$ ipython --no-banner

In [1]: import numpy as np

In [2]: import numpy.linalg as la

In [3]: np.set_printoptions(precision=3, suppress=True, linewidth=200, floatmode="fixed")

In [4]: u = np.array([0, 9, 3, -8])

In [5]: feats = -1 * np.eye(4) + np.outer(u, u)

In [6]: feats
Out[6]: 
array([[ -1.000,   0.000,   0.000,   0.000],
       [  0.000,  80.000,  27.000, -72.000],
       [  0.000,  27.000,   8.000, -24.000],
       [  0.000, -72.000, -24.000,  63.000]])

In [7]: # 2 blocks once reordered

In [8]: vals, V = la.eig(feats)

In [9]: np.sort(la.eigvals(feats @ feats))
Out[9]: array([    1.000,     1.000,     1.000, 23409.000])

In [10]: round(np.prod(vals), 3)
Out[10]: np.float64(-153.0)

In [11]: np.sort(la.eigvals(la.inv(feats)))
Out[11]: array([-1.000, -1.000, -1.000,  0.007])

In [12]: vals
Out[12]: array([ -1.000, 153.000,  -1.000,  -1.000])

In [13]: np.round(feats @ V[:, 0] - vals[0] * V[:, 0], 3) + 0
Out[13]: array([0.000, 0.000, 0.000, 0.000])

In [14]: np.diff(feats, axis=0)
Out[14]: 
array([[  1.000,  80.000,  27.000, -72.000],
       [  0.000, -53.000, -19.000,  48.000],
       [  0.000, -99.000, -32.000,  87.000]])

In [15]: np.zeros(4, 4)
Traceback (most recent call last):
  Cell In[15], line 1
    np.zeros(4, 4)
TypeError: Cannot interpret '4' as a data type


In [16]: np.count_nonzero(feats)
Out[16]: np.int64(10)

In [17]: feats.shape
Out[17]: (4, 4)

In [18]: la.svd(feats, compute_uv=False)
Out[18]: array([153.000,   1.000,   1.000,   1.000])

In [19]: la.matrix_rank(feats)
Out[19]: np.int64(4)

In [20]: np.unravel_index(np.abs(feats).argmax(), feats.shape)
Out[20]: (np.int64(1), np.int64(1))

In [21]: feats - feats[0]
Out[21]: 
array([[  0.000,   0.000,   0.000,   0.000],
       [  1.000,  80.000,  27.000, -72.000],
       [  1.000,  27.000,   8.000, -24.000],
       [  1.000, -72.000, -24.000,  63.000]])

In [22]: u = np.array([-1, -1, -2, -1])

In [23]: out = feats + np.outer(u, np.eye(4)[2])

In [24]: round(float(la.det(out) / la.det(feats)), 3), np.round(1 + la.solve(feats, u)[2], 3)
Out[24]: (2.863, np.float64(2.863))

In [25]: out
Out[25]: 
array([[ -1.000,   0.000,  -1.000,   0.000],
       [  0.000,  80.000,  26.000, -72.000],
       [  0.000,  27.000,   6.000, -24.000],
       [  0.000, -72.000, -25.000,  63.000]])

In [26]: E = np.array([[1.7, 0.6, 2.1, -0.2],
    ...:     [-0.6, 0.0, -0.6, -1.1],
    ...:     [1.2, 0.7, -0.1, 1.6],
    ...:     [-2.0, -0.3, 0.2, 1.2],
    ...:     [-0.2, 1.4, 0.7, -0.8],
    ...:     [0.2, 0.5, -0.3, 0.1],
    ...:     [-1.3, 0.0, -1.9, -0.9],
    ...:     [2.2, 1.7, 0.5, -0.6],
    ...:     [1.9, 1.2, 2.5, 0.1],
    ...:     [-2.4, 2.2, 0.7, -0.9],
    ...:     [-0.6, -1.9, -0.3, -1.1],
    ...:     [-1.2, -1.1, -0.3, -0.5],
    ...:     [1.7, 0.2, 0.3, -0.5],
    ...:     [0.9, -0.4, 1.1, -0.6],
    ...:     [0.6, -1.5, -0.2, 0.8],
    ...:     [0.8, -0.2, -1.5, -1.5],
    ...:     [0.3, 0.6, 1.3, 0.3],
    ...:     [-0.8, 0.6, -0.1, -1.1],
    ...:     [-0.3, 0.2, 0.3, 1.1],
    ...:     [0.0, 1.4, -0.6, -0.4]])

In [27]: rng = np.random.default_rng(82)

In [28]: E[:, 0] = 5 * E[:, 1] + 0.1 * rng.normal(size=20)

In [29]: E
Out[29]: 
array([[ 3.173,  0.600,  2.100, -0.200],
       [ 0.103,  0.000, -0.600, -1.100],
       [ 3.611,  0.700, -0.100,  1.600],
       [-1.597, -0.300,  0.200,  1.200],
       [ 6.940,  1.400,  0.700, -0.800],
       [ 2.424,  0.500, -0.300,  0.100],
       [-0.171,  0.000, -1.900, -0.900],
       [ 8.459,  1.700,  0.500, -0.600],
       [ 6.086,  1.200,  2.500,  0.100],
       [11.019,  2.200,  0.700, -0.900],
       [-9.522, -1.900, -0.300, -1.100],
       [-5.654, -1.100, -0.300, -0.500],
       [ 1.184,  0.200,  0.300, -0.500],
       [-2.148, -0.400,  1.100, -0.600],
       [-7.387, -1.500, -0.200,  0.800],
       [-1.082, -0.200, -1.500, -1.500],
       [ 3.016,  0.600,  1.300,  0.300],
       [ 3.010,  0.600, -0.100, -1.100],
       [ 0.915,  0.200,  0.300,  1.100],
       [ 6.932,  1.400, -0.600, -0.400]])

In [30]: W2 = E[[0, 15]].astype(float)

In [31]: for _ in range(7):
    ...:     lab = la.norm(E[:, None] - W2, axis=-1).argmin(axis=1)
    ...:     W2 = np.array([E[lab == j].mean(axis=0) for j in range(2)])
    ...: 

In [32]: lab
Out[32]: array([0, 1, 0, 1, 0, 0, 1, 0, 0, 0, 1, 1, 0, 1, 1, 1, 0, 0, 0, 0])

In [33]: W2
Out[33]: 
array([[ 4.731,  0.942,  0.608, -0.108],
       [-3.432, -0.675, -0.437, -0.463]])

In [34]: W2[1] - W2[0]
Out[34]: array([-8.163, -1.617, -1.046, -0.354])

In [35]: np.bincount(lab)
Out[35]: array([12,  8])

In [36]: np.abs(W2[1] - W2[0]).argmax()
Out[36]: np.int64(0)
